$ python -q
>>> import numpy as np
>>> np.set_printoptions(precision=1, suppress=True, linewidth=200, floatmode="fixed")
>>> def rnd(a):
...     return np.round(a, 1) + 0
... 
>>> Y = np.array([[2, 1, 0, 2, 1],
...     [1, 1, 1, 1, 0],
...     [1, 0, 1, 0, 1],
...     [0, 2, 2, 1, 2],
...     [1, 2, 1, 2, 1]])
>>> C = np.array([[2, 1], [1, 1]])
>>> m1 = np.block([[Y, np.array([[-3, -1], [1, 1], [2, -3], [2, -3], [-1, -3]])], [np.zeros((2, 5)), C]])
>>> m1
array([[ 2.0,  1.0,  0.0,  2.0,  1.0, -3.0, -1.0],
       [ 1.0,  1.0,  1.0,  1.0,  0.0,  1.0,  1.0],
       [ 1.0,  0.0,  1.0,  0.0,  1.0,  2.0, -3.0],
       [ 0.0,  2.0,  2.0,  1.0,  2.0,  2.0, -3.0],
       [ 1.0,  2.0,  1.0,  2.0,  1.0, -1.0, -3.0],
       [ 0.0,  0.0,  0.0,  0.0,  0.0,  2.0,  1.0],
       [ 0.0,  0.0,  0.0,  0.0,  0.0,  1.0,  1.0]])
>>> np.unique(m1.round(6), axis=0).shape
(7, 7)
>>> feats = np.loadtxt("out4.csv", delimiter=",")
>>> feats
array([[  4.1, -10.3,  -1.0],
       [  2.3,  -6.8,   1.5],
       [  6.9, -15.0,  -4.6],
       [  4.1,  -6.4,  -1.3],
       [  5.7,  -5.2,  -3.8],
       [ -2.3,  -2.4,   7.9],
       [  6.7,  -6.7,  -5.2],
       [  2.9,  -6.3,   0.5],
       [ -0.4,  -0.1,   4.8],
       [  2.4,  -8.6,   1.5],
       [  1.4,  -1.5,   2.2],
       [ 11.6, -21.9, -10.9],
       [ -2.0,  -8.3,   8.0],
       [ -6.5,   3.6,  13.6],
       [  0.8,  -3.5,   3.3],
       [ -0.2,  -4.7,   4.9],
       [ 11.0, -19.3, -10.4],
       [ -5.2,   7.7,  11.2],
       [  2.4,  -6.6,   1.3],
       [ -0.7, -10.1,   6.2],
       [ -1.3,  -0.8,   6.2],
       [  3.0,   0.5,  -0.3],
       [ -7.5,  10.6,  14.3],
       [ -0.9,   1.2,   5.5],
       [  5.9,  -8.1,  -3.8],
       [ -0.4,  -3.6,   5.1],
       [ -2.7,  -1.4,   8.3],
       [  0.1,   2.2,   3.9],
       [ -2.3,   0.6,   7.6],
       [  3.9, -10.5,  -0.5],
       [  0.5,   1.3,   3.3],
       [  5.3,  -5.2,  -3.2],
       [  2.4,  -3.2,   1.0]])
>>> O, vecs = np.linalg.qr(feats[:, :1])[0], np.linalg.qr(feats[:, 1:])[0]
>>> sv = np.linalg.svd(O.T @ vecs, compute_uv=False)
>>> rnd(sv)
array([1.0])
>>> rnd(np.linalg.norm(O @ O.T - vecs @ vecs.T, 2))
np.float64(1.0)
>>> Ac = (feats - feats.mean(axis=0)) / feats.std(axis=0)
>>> np.argwhere(np.abs(Ac) > 2)
array([[11,  0],
       [11,  1],
       [11,  2],
       [16,  0],
       [16,  1],
       [16,  2],
       [22,  0],
       [22,  1],
       [22,  2]])
>>> b = np.linalg.lstsq(np.delete(Ac, 2, axis=1), Ac[:, 2])[0]
>>> rnd(b)
array([-1.1, -0.1])
>>> rnd(1 - np.var(Ac[:, 2] - np.delete(Ac, 2, axis=1) @ b))
np.float64(1.0)
>>> np.abs(b).argmax()
np.int64(0)
>>> vec = np.array([2, 1, 3])
>>> np.linalg.norm(feats @ vec) <= np.linalg.norm(feats, 2) * np.linalg.norm(vec) + 1e-9
np.True_
>>> (feats @ vec).argmax()
np.int64(22)
>>> Ac = feats - feats.mean(axis=0)
>>> left, sv, VT = np.linalg.svd(Ac, full_matrices=False)
>>> np.abs(VT[0]).argmax()
np.int64(1)
>>> (np.sign(left[:, 0]) == np.sign(left[0, 0])).astype(int)
array([1, 1, 1, 1, 1, 0, 1, 1, 0, 1, 0, 1, 0, 0, 0, 0, 1, 0, 1, 1, 0, 0, 0, 0, 1, 0, 0, 0, 0, 1, 0, 1, 1])
>>> rnd(np.abs(VT[-1]))
array([0.8, 0.1, 0.6])
>>> np.searchsorted(np.cumsum(sv ** 2) / (sv ** 2).sum(), 0.9) + 1
np.int64(1)
>>> np.linalg.matrix_rank(Ac)
np.int64(3)
>>> P = feats @ np.linalg.solve(feats.T @ feats, feats.T)
>>> rnd(np.diag(P))
array([0.1, 0.0, 0.1, 0.0, 0.1, 0.1, 0.1, 0.0, 0.0, 0.1, 0.0, 0.2, 0.2, 0.2, 0.0, 0.0, 0.2, 0.1, 0.0, 0.2, 0.0, 0.1, 0.2, 0.1, 0.1, 0.0, 0.1, 0.1, 0.1, 0.1, 0.1, 0.1, 0.0])
>>> rnd(np.linalg.eigvalsh(P))
array([0.0, 0.0, 0.0, 0.0, 0.0, 0.0, 0.0, 0.0, 0.0, 0.0, 0.0, 0.0, 0.0, 0.0, 0.0, 0.0, 0.0, 0.0, 0.0, 0.0, 0.0, 0.0, 0.0, 0.0, 0.0, 0.0, 0.0, 0.0, 0.0, 0.0, 1.0, 1.0, 1.0])
>>> np.allclose(P @ P, P)
True
>>> rnd(np.trace(P))
np.float64(3.0)
>>> E = np.load("data.npy")
>>> E
array([[-0.6, -0.1,  1.8, -1.7,  1.0,  0.7],
       [-0.8, -1.9,  0.7,  2.4, -1.4,  2.4],
       [ 0.9,  1.7, -0.2, -2.1,  0.6, -0.9],
       [-0.1,  2.4,  1.2, -4.9,  1.7, -1.4],
       [-0.2,  2.0,  1.3, -4.4,  0.9, -0.9],
       [-0.4, -1.8,  0.0,  3.4, -1.0,  1.0],
       [-0.4,  1.7, -0.7, -3.2,  3.0, -3.1],
       [ 0.8,  0.2, -0.2,  0.5, -0.3,  0.3],
       [-1.1,  1.0,  1.3, -3.6,  1.3, -1.2],
       [ 1.3,  0.6, -1.6,  1.5,  0.1, -1.1],
       [ 0.2,  0.9,  0.0, -1.3,  1.2, -1.2],
       [ 1.4, -1.5, -2.7,  5.3, -1.2,  0.0],
       [-0.6,  0.6,  1.5, -2.8, -0.3,  0.7],
       [-0.1, -0.4, -0.5,  1.3,  0.2, -0.4],
       [ 1.3,  1.1, -1.1,  0.1,  0.3, -2.0],
       [ 0.0,  0.6, -0.1, -0.6,  0.5, -0.8],
       [-0.6,  0.6,  0.5, -2.0,  0.6, -0.3],
       [-0.5, -1.3,  0.3,  1.8, -0.1,  0.9],
       [ 0.1,  0.4,  0.9, -1.4, -0.6,  0.9],
       [-1.4, -1.0,  0.1,  1.1,  1.0, -0.6],
       [-0.4, -0.3,  1.1, -0.9, -0.4,  1.1],
       [ 0.8, -0.9, -1.9,  3.6, -1.0, -0.7],
       [-0.7, -1.3,  0.8,  1.3, -2.0,  2.1],
       [ 1.1,  1.0, -0.4, -1.2,  0.0, -0.6],
       [-0.6, -1.4,  0.1,  1.9, -0.4,  1.4],
       [-1.7,  0.4,  2.0, -3.1,  0.7,  0.7],
       [ 0.6, -1.1, -1.1,  3.6, -1.2,  0.4],
       [ 0.6,  0.7, -1.5, -0.1,  1.1, -2.6],
       [ 0.0,  1.1,  0.7, -2.2, -0.5, -0.9],
       [-1.9,  0.2,  1.4, -2.8,  0.2,  0.1],
       [ 0.6,  0.5, -0.6,  0.0, -0.3, -0.2],
       [-2.0, -0.9,  1.7, -1.0,  0.8,  1.7],
       [ 0.0, -0.7, -0.9,  2.0, -0.3, -0.9],
       [ 0.3,  1.8,  0.0, -2.7,  1.2, -2.3],
       [-0.3,  0.6, -0.1, -1.2, -0.3, -0.7]])
>>> dist = np.linalg.norm(feats[:, None] - feats[None], axis=-1)
>>> dist[8].round(6).argsort(kind="stable")[:4]
array([ 8, 23, 20, 30])
>>> rnd(dist[:5, :5])
array([[ 0.0,  4.7,  6.5,  3.9,  6.0],
       [ 4.7,  0.0, 11.2,  3.4,  6.5],
       [ 6.5, 11.2,  0.0,  9.6,  9.9],
       [ 3.9,  3.4,  9.6,  0.0,  3.2],
       [ 6.0,  6.5,  9.9,  3.2,  0.0]])
>>> dist.mean(axis=1).argmax()
np.int64(11)
>>> (dist + 1e9 * np.eye(33)).round(6).argmin(axis=1)
array([29, 18,  0,  7, 31, 26, 24, 18, 23,  1, 32, 16, 19, 17, 25, 25, 11, 22,  1, 12,  8, 10, 17,  8,  6, 15,  5, 30, 26,  0, 27,  4, 10])
>>> np.unravel_index(dist.round(6).argmax(), dist.shape)
(np.int64(11), np.int64(22))
>>> np.flatnonzero(dist[8] < dist.mean() / 2)
array([ 5,  8, 10, 14, 15, 20, 23, 25, 26, 27, 28, 30, 32])
